>>> import numpy as np
>>> from numpy import linalg as LA
>>> np.set_printoptions(precision=1, suppress=True, linewidth=140)
>>> m1 = np.array([[0, 0, 0, 0, 0, 0],
...     [0, 0, 0, 1, 1, 1],
...     [0, 0, 0, 0, 0, 0],
...     [0, 1, 0, 0, 0, 1],
...     [0, 1, 0, 0, 0, 0],
...     [0, 1, 0, 1, 0, 0]])
>>> # column 2 repeats column 0
>>> print((LA.matrix_power((m1 != 0) + (m1.T != 0) + np.eye(6), 6) > 0).astype(int))
[[1 0 0 0 0 0]
 [0 1 0 1 1 1]
 [0 0 1 0 0 0]
 [0 1 0 1 1 1]
 [0 1 0 1 1 1]
 [0 1 0 1 1 1]]
>>> F = np.loadtxt("mat.csv", delimiter=",")
>>> print(F)
[[ -0.7   0.6  -0.2]
 [-12.4  -2.6   0.5]
 [ -6.1  -0.9   0.2]
 [ -7.5  -1.4   0. ]
 [  7.7   1.4  -0.6]
 [  3.9   0.6   0.3]
 [ -3.6  -0.7   0.2]
 [  0.1   0.1   0.1]
 [ -4.2  -0.7  -0.1]
 [  0.6  -0.1  -0.1]
 [  4.7   0.5  -0.3]
 [ 11.6   2.5   0.7]
 [  4.5   0.6   0.1]
 [ -3.8  -0.9   0.4]
 [ -2.9  -0.1   0. ]
 [ -1.4   0.6  -0.4]
 [ -1.7  -0.6  -0.3]
 [ -0.3  -0.2  -0.3]
 [  4.6   0.9  -0.2]
 [  4.1   0.8  -0.1]
 [  4.3   0.8   0.1]
 [ -1.5  -0.3   0.3]
 [ -1.5  -0.5   0. ]
 [ -5.   -0.9  -0.4]]
>>> # column 0 dominates
>>> Xs = F - F.mean(axis=1)
Traceback (most recent call last):
  File "<python-input-9>", line 1, in <module>
    Xs = F - F.mean(axis=1)
         ~~^~~~~~~~~~~~~~~~
ValueError: operands could not be broadcast together with shapes (24,3) (24,) 
>>> Xs = F - F.mean(axis=0)
>>> U, sig, VT = LA.svd(Xs, full_matrices=False)
>>> print(np.round(Xs.mean(axis=0), 1) + 0)
[0. 0. 0.]
>>> print(np.round(VT[0] * np.sign(VT[0, np.abs(VT[0]).argmax()]), 1) + 0)
[1.  0.2 0. ]
>>> print(LA.matrix_rank(Xs))
3
>>> C2 = np.cov(F, rowvar=False)
>>> print(C2.shape)
(3, 3)
>>> print(LA.eigvalsh(C2)[::-1])
[28.9  0.1  0.1]
>>> print(np.argsort(-F.std(axis=0).round(6), kind="stable"))
[0 1 2]
>>> print(np.round(np.polyfit(F[:, 0], F[:, 2], 1), 1) + 0)
[0. 0.]
>>> print(F.std(axis=0))
[5.2 1.  0.3]
>>> print(np.median(F, axis=0))
[-1.  -0.1  0. ]
>>> print(np.argwhere(np.triu(np.abs(np.corrcoef(F.T)) > 0.8, 1)))
[[0 1]]
>>> mat = np.load("case8.npy")
>>> print(mat)
[[0 0 0 1 1]
 [0 0 0 1 0]
 [0 0 0 0 0]
 [1 1 0 0 1]
 [1 0 0 1 0]]
>>> print(round(LA.norm(mat, 2) / LA.norm(mat), 1))
0.8
>>> print(np.argsort(-LA.norm(mat, axis=0).round(6), kind="stable")[:3])
[3 0 4]
>>> print([round(float(x), 1) for x in LA.svd(mat, compute_uv=False)[:3]])
[2.2, 1.5, 1.0]
>>> evals, vecs = LA.eigh(mat)
>>> print(evals.round(1) + 0)
[-1.5 -1.   0.   0.3  2.2]
>>> print(np.round(LA.svd(mat, compute_uv=False), 1) + 0)
[2.2 1.5 1.  0.3 0. ]
>>> print(np.round(vecs.T @ mat @ vecs, 1) + 0)
[[-1.5  0.   0.   0.   0. ]
 [ 0.  -1.   0.   0.   0. ]
 [ 0.   0.   0.   0.   0. ]
 [ 0.   0.   0.   0.3  0. ]
 [ 0.   0.   0.   0.   2.2]]
>>> print(np.abs(vecs[:, -1]).round(6).argmax())
3
>>> print(np.round(vecs.T @ vecs, 1) + 0)
[[1. 0. 0. 0. 0.]
 [0. 1. 0. 0. 0.]
 [0. 0. 1. 0. 0.]
 [0. 0. 0. 1. 0.]
 [0. 0. 0. 0. 1.]]
>>> print(LA.eigvalsh(mat + -3 * np.eye(5)))
[-4.5 -4.  -3.  -2.7 -0.8]
>>> print(np.round(vecs @ np.diag(evals) @ vecs.T, 1) + 0)
[[0. 0. 0. 1. 1.]
 [0. 0. 0. 1. 0.]
 [0. 0. 0. 0. 0.]
 [1. 1. 0. 0. 1.]
 [1. 0. 0. 1. 0.]]
>>> rng = np.random.default_rng(523)
>>> B = mat + rng.integers(-2, 3, (5, 4)) @ rng.integers(-2, 3, (4, 5))
>>> print(B)
[[  1   2   0  -7  -2]
 [ -1   1   2   5  -3]
 [ -3  -2   2   8   0]
 [  6   4  -6 -12   2]
 [ 10   7  -4  -3   0]]
>>> print(B - mat)
[[  1   2   0  -8  -3]
 [ -1   1   2   4  -3]
 [ -3  -2   2   8   0]
 [  5   3  -6 -12   1]
 [  9   7  -4  -4   0]]
>>> print(np.abs(B - mat).sum(axis=1))
[14 11 15 27 24]
>>> print(np.round(LA.svd(B - mat, compute_uv=False), 1) + 0)
[21.6  8.4  5.4  1.3  0. ]
>>> x = np.array([-5, -5, -2, -9, 8])
>>> print(B @ x)
[ 32 -73 -51  86 -50]
>>> print((B * x).sum(axis=1))
[ 32 -73 -51  86 -50]
>>> print(LA.norm(B @ x) <= LA.norm(B, 2) * LA.norm(x) + 1e-9)
True
>>> W0 = np.load("a.npy")
>>> print(W0)
[[ 0.5  1.5 -1.6]
 [-0.8  0.9 -0.4]
 [ 3.1  5.7  4.7]
 [ 2.   2.8 -1.3]
 [ 1.5  2.  -2.7]
 [-2.9 -0.3  0.9]
 [ 0.   1.3 -1.1]
 [-2.4 -0.7 -1.7]
 [-2.3 -1.7 -4.6]
 [ 2.8  5.3  4.4]
 [-2.9  0.1  2.1]]
>>> U, sig, VT = LA.svd(F)
>>> print(sig)
[25.8  1.6  1.4]
>>> print(np.argmax(sig[:-1] / (sig[1:] + 1e-6)) + 1)
1
>>> B = U[:, :1] @ np.diag(sig[:1]) @ VT[:1]
>>> print(round(float(LA.norm(F - B) / LA.norm(F)), 1))
0.1
>>> print(LA.matrix_rank(F, rtol=0.05))
3
>>> Xs = (W0 - W0.mean(axis=0)) / W0.std(axis=0)
>>> print(Xs.std(axis=0))
[1. 1. 1.]
>>> print(np.argwhere(np.abs(Xs) > 2))
[]
>>> b = LA.lstsq(np.delete(Xs, 0, axis=1), Xs[:, 0])[0]
>>> print(b)
[ 1.3 -0.5]
>>> x = np.array([-1, -3, 0])
>>> print(LA.norm(W0 @ x) <= LA.norm(W0, 2) * LA.norm(x) + 1e-9)
True
>>> print(W0 @ x)
[ -5.   -1.9 -20.2 -10.4  -7.5   3.8  -3.9   4.5   7.4 -18.7   2.6]
>>> print(W0 @ np.eye(3)[2])
[-1.6 -0.4  4.7 -1.3 -2.7  0.9 -1.1 -1.7 -4.6  4.4  2.1]
>>> print(W0 * x)
[[ -0.5  -4.5  -0. ]
 [  0.8  -2.7  -0. ]
 [ -3.1 -17.1   0. ]
 [ -2.   -8.4  -0. ]
 [ -1.5  -6.   -0. ]
 [  2.9   0.9   0. ]
 [ -0.   -3.9  -0. ]
 [  2.4   2.1  -0. ]
 [  2.3   5.1  -0. ]
 [ -2.8 -15.9   0. ]
 [  2.9  -0.3   0. ]]
>>> x @ W0
Traceback (most recent call last):
  File "<python-input-64>", line 1, in <module>
    x @ W0
    ~~^~~~
ValueError: matmul: Input operand 1 has a mismatch in its core dimension 0, with gufunc signature (n?,k),(k,m?)->(n?,m?) (size 11 is different from 3)
>>> q, Rm = LA.qr(W0)
>>> print(np.abs(np.diag(Rm)))
[7.2 6.2 7.6]
>>> print(Rm)
[[-7.2 -6.5 -3.6]
 [ 0.  -6.2 -3.7]
 [ 0.   0.  -7.6]]
>>> print(round(abs(Rm[0, 0]), 1), round(float(LA.norm(W0[:, 0])), 1))
7.2 7.2
>>> print(np.round(q.T @ q, 1) + 0)
[[1. 0. 0.]
 [0. 1. 0.]
 [0. 0. 1.]]
>>> B = np.c_[W0[:, :2] @ np.array([[0, 0], [1, 2]]), np.array([8, -3, -2, 6, -7, -3, 4, -7, -5, -7, 5])]
>>> print(B)
[[ 1.5  3.   8. ]
 [ 0.9  1.8 -3. ]
 [ 5.7 11.4 -2. ]
 [ 2.8  5.6  6. ]
 [ 2.   4.  -7. ]
 [-0.3 -0.6 -3. ]
 [ 1.3  2.6  4. ]
 [-0.7 -1.4 -7. ]
 [-1.7 -3.4 -5. ]
 [ 5.3 10.6 -7. ]
 [ 0.1  0.2  5. ]]
>>> print(LA.matrix_rank(np.c_[W0, B]))
4
>>> print(np.round(LA.norm(LA.qr(W0)[0].T @ B, axis=0) ** 2 / ((B ** 2).sum(axis=0) + 1e-12), 1) + 0)
[1. 1. 0.]
>>> print(np.round(LA.lstsq(W0, B[:, 0])[0], 1) + 0)
[0. 1. 0.]
>>> print(np.round(LA.norm(B - W0 @ LA.lstsq(W0, B)[0], axis=0), 1) + 0)
[ 0.  0. 18.]
>>> feats = np.array([[-1, -1, -1, -1],
...     [-2, -1, -2, -1],
...     [-1, -1, -1, -1],
...     [-2, -1, -2, -1]])
>>> print(round(float(LA.det(feats.T)), 1))
0.0
>>> z = rng.permutation(4)
>>> print(z)
[2 3 0 1]
>>> B = feats[z][:, z]
>>> print(B)
[[-1 -1 -1 -1]
 [-2 -1 -2 -1]
 [-1 -1 -1 -1]
 [-2 -1 -2 -1]]
>>> print(np.allclose(B, feats))
True
>>> print(np.round(np.sort(np.abs(LA.eigvals(B))), 1) + 0)
[0.  0.  0.8 4.8]
>>> print(np.allclose(feats, feats.T))
False
>>> LA.determinant(feats)
Traceback (most recent call last):
  File "<python-input-85>", line 1, in <module>
    LA.determinant(feats)
    ^^^^^^^^^^^^^^
AttributeError: module 'numpy.linalg' has no attribute 'determinant'
>>> assert feats == feats.T
Traceback (most recent call last):
  File "<python-input-86>", line 1, in <module>
    assert feats == feats.T
           ^^^^^^^^^^^^^^^^
ValueError: The truth value of an array with more than one element is ambiguous. Use a.any() or a.all()
>>> print(np.allclose(feats @ feats.T, feats.T @ feats))
False
>>> Xs = W0 - W0.mean(axis=0)
>>> U, sig, VT = LA.svd(Xs, full_matrices=False)
>>> print(np.abs(VT[0]).argmax())
2
>>> print(np.round(Xs.mean(axis=0), 1) + 0)
[0. 0. 0.]
>>> print(LA.matrix_rank(Xs))
3
>>> print(VT[0] * np.sign(VT[0, np.abs(VT[0]).argmax()]))
[0.5 0.6 0.6]
>>> B = np.array([[5], [-4], [-5], [5], [-3], [-3]])
>>> arr = np.block([[np.zeros((6, 6)), B], [B.T, np.zeros((1, 1))]])
>>> print(arr)
[[ 0.  0.  0.  0.  0.  0.  5.]
 [ 0.  0.  0.  0.  0.  0. -4.]
 [ 0.  0.  0.  0.  0.  0. -5.]
 [ 0.  0.  0.  0.  0.  0.  5.]
 [ 0.  0.  0.  0.  0.  0. -3.]
 [ 0.  0.  0.  0.  0.  0. -3.]
 [ 5. -4. -5.  5. -3. -3.  0.]]
>>> evals, vecs = LA.eigh(arr)
>>> print(np.round(vecs.T @ vecs, 1) + 0)
[[1. 0. 0. 0. 0. 0. 0.]
 [0. 1. 0. 0. 0. 0. 0.]
 [0. 0. 1. 0. 0. 0. 0.]
 [0. 0. 0. 1. 0. 0. 0.]
 [0. 0. 0. 0. 1. 0. 0.]
 [0. 0. 0. 0. 0. 1. 0.]
 [0. 0. 0. 0. 0. 0. 1.]]
>>> print(np.abs(vecs[:, -1]).round(6).argmax())
6
>>> print(np.abs(vecs[:, -1]))
[0.3 0.3 0.3 0.3 0.2 0.2 0.7]
>>> print(np.round(evals.sum(), 1), np.trace(arr))
-0.0 0.0
>>> print(LA.svd(arr, compute_uv=False))
[10.4 10.4  0.   0.   0.   0.   0. ]
>>> print(np.round(LA.eigvalsh(arr @ arr), 1) + 0)
[  0.   0.   0.   0.   0. 109. 109.]
>>> print(evals.round(1) + 0)
[-10.4   0.    0.    0.    0.    0.   10.4]
>>> U, sig, VT = LA.svd(arr)
>>> vecs = VT[:(sig > 1e-8).sum()]
>>> x = arr[4] + 3 * arr[5] + rng.integers(2) * np.eye(7)[4]
>>> print(x)
[  0.   0.   0.   0.   0.   0. -12.]
>>> print(vecs.T @ vecs)
[[ 0.2 -0.2 -0.2  0.2 -0.1 -0.1  0. ]
 [-0.2  0.1  0.2 -0.2  0.1  0.1  0. ]
 [-0.2  0.2  0.2 -0.2  0.1  0.1  0. ]
 [ 0.2 -0.2 -0.2  0.2 -0.1 -0.1  0. ]
 [-0.1  0.1  0.1 -0.1  0.1  0.1  0. ]
 [-0.1  0.1  0.1 -0.1  0.1  0.1  0. ]
 [ 0.   0.   0.   0.   0.   0.   1. ]]
>>> print(LA.matrix_rank(np.vstack([arr, x])))
2
>>> print(round(float(LA.norm(x - vecs.T @ vecs @ x)), 1))
0.0
>>> print(np.allclose(vecs.T @ vecs @ x, x))
True
>>> print(arr @ LA.pinv(arr) @ arr)
[[ 0.  0.  0.  0.  0.  0.  5.]
 [ 0.  0.  0.  0.  0.  0. -4.]
 [ 0.  0.  0.  0.  0.  0. -5.]
 [ 0.  0.  0.  0.  0.  0.  5.]
 [ 0.  0.  0.  0.  0.  0. -3.]
 [ 0.  0.  0.  0.  0.  0. -3.]
 [ 5. -4. -5.  5. -3. -3.  0.]]
>>> print(np.unique(arr.round(6), axis=0).shape)
(5, 7)
>>> print(LA.lstsq(arr[:-1].T, arr[-1])[2])
1
>>> print(np.allclose(arr[:-1].T @ LA.lstsq(arr[:-1].T, arr[-1])[0], arr[-1]))
False
>>> evals, vecs = LA.eigh(arr)
>>> x = np.array([0, 3, -1, 0, -3, 2, 0])
>>> print(np.round(vecs * np.abs(evals) @ vecs.T, 1) + 0)
[[ 2.4 -1.9 -2.4  2.4 -1.4 -1.4  0. ]
 [-1.9  1.5  1.9 -1.9  1.1  1.1  0. ]
 [-2.4  1.9  2.4 -2.4  1.4  1.4  0. ]
 [ 2.4 -1.9 -2.4  2.4 -1.4 -1.4  0. ]
 [-1.4  1.1  1.4 -1.4  0.9  0.9  0. ]
 [-1.4  1.1  1.4 -1.4  0.9  0.9  0. ]
 [ 0.   0.   0.   0.   0.   0.  10.4]]
>>> print(x @ arr @ x)
0.0
>>> print((np.sign(vecs[:, -1].round(6)) == np.sign(vecs[0, -1].round(6))).astype(int))
[1 0 0 1 0 0 1]
>>> K = np.load("run2.npy")
>>> print(K)
[[ 3.7 -1.2  0.  -2.6  1.7]
 [-2.6  0.4 -0.2  4.2  0.7]
 [-4.3 -0.5  2.3  0.6  0.6]
 [ 2.5 -0.3 -4.  -1.   1. ]
 [ 3.  -3.1 -2.1 -1.3 -0.8]
 [-2.8 -1.6 -2.  -2.1 -2.5]
 [ 0.  -4.4 -0.7  2.2 -0.6]
 [ 0.9  3.1 -0.4 -1.2  3.6]
 [-2.4 -0.9 -4.1  0.4  1.2]
 [-0.7 -2.7  1.3 -2.3  3.2]
 [ 1.4  0.5  0.4 -0.1 -4.8]
 [ 1.6 -1.3 -2.4 -3.7  1.3]
 [ 3.6  1.  -1.7  2.7 -0.8]
 [ 0.3  2.5  2.7 -0.2  3.3]
 [ 1.4  3.4  2.5  0.1 -2.4]
 [ 2.4  1.8 -2.2  2.7 -2. ]
 [-1.2 -1.9  2.1  1.6 -3.6]]
>>> dist = LA.norm(K[:, None] - K[None], axis=-1)
>>> print(dist[:5, :5])
[[0.  9.5 9.  4.6 4.1]
 [9.5 0.  4.8 8.3 8.9]
 [9.  4.8 0.  9.4 9.2]
 [4.6 8.3 9.4 0.  3.9]
 [4.1 8.9 9.2 3.9 0. ]]
>>> print(dist.shape)
(17, 17)
>>> print(dist[15])
[7.6 6.4 9.  5.5 6.5 7.9 7.  7.3 7.  9.7 5.  7.9 1.9 8.1 5.7 0.  7. ]
>>> u, g = K[0], K[2]
>>> print(round(u @ u, 1))
24.8
>>> pr = (u @ g) / (u @ u) * u
>>> print(LA.matrix_rank(np.outer(u, g)))
1
>>> print(pr)
[-2.4  0.8 -0.   1.7 -1.1]
>>> print(round(float((g - pr) @ u), 1))
0.0
>>> hat = K @ LA.solve(K.T @ K, K.T)
>>> print(np.round(LA.eigvalsh(hat), 1) + 0)
[0. 0. 0. 0. 0. 0. 0. 0. 0. 0. 0. 0. 1. 1. 1. 1. 1.]
>>> print(np.diag(hat))
[0.3 0.3 0.2 0.2 0.3 0.4 0.4 0.3 0.4 0.3 0.3 0.2 0.3 0.3 0.3 0.3 0.3]
>>> print(np.trace(hat))
5.0
>>> M = np.array([[3, 3, 0],
...     [5, -4, 2],
...     [4, 2, -4],
...     [3, -1, 1],
...     [4, 4, 1],
...     [4, 0, 5],
...     [-3, 1, 3]])
>>> x = np.array([1, 1, 0])
>>> y = M @ x
>>> print(np.round(LA.lstsq(M, y)[0], 1) + 0)
[1. 1. 0.]
>>> print(np.round(LA.solve(M.T @ M, M.T @ y), 1) + 0)
[1. 1. 0.]
>>> y = y + 0.1 * rng.normal(size=7)
>>> print(y)
[ 6.   0.9  6.2  1.8  8.1  4.1 -1.9]
>>> b, *_ = LA.lstsq(M, y)
>>> print([round(float(LA.norm(LA.solve(M.T @ M + lam * np.eye(3), M.T @ y))), 2) for lam in (0, 1, 10, 100)])
[1.43, 1.41, 1.26, 0.63]
>>> print(np.round(M.T @ (y - M @ b), 1) + 0)
[0. 0. 0.]
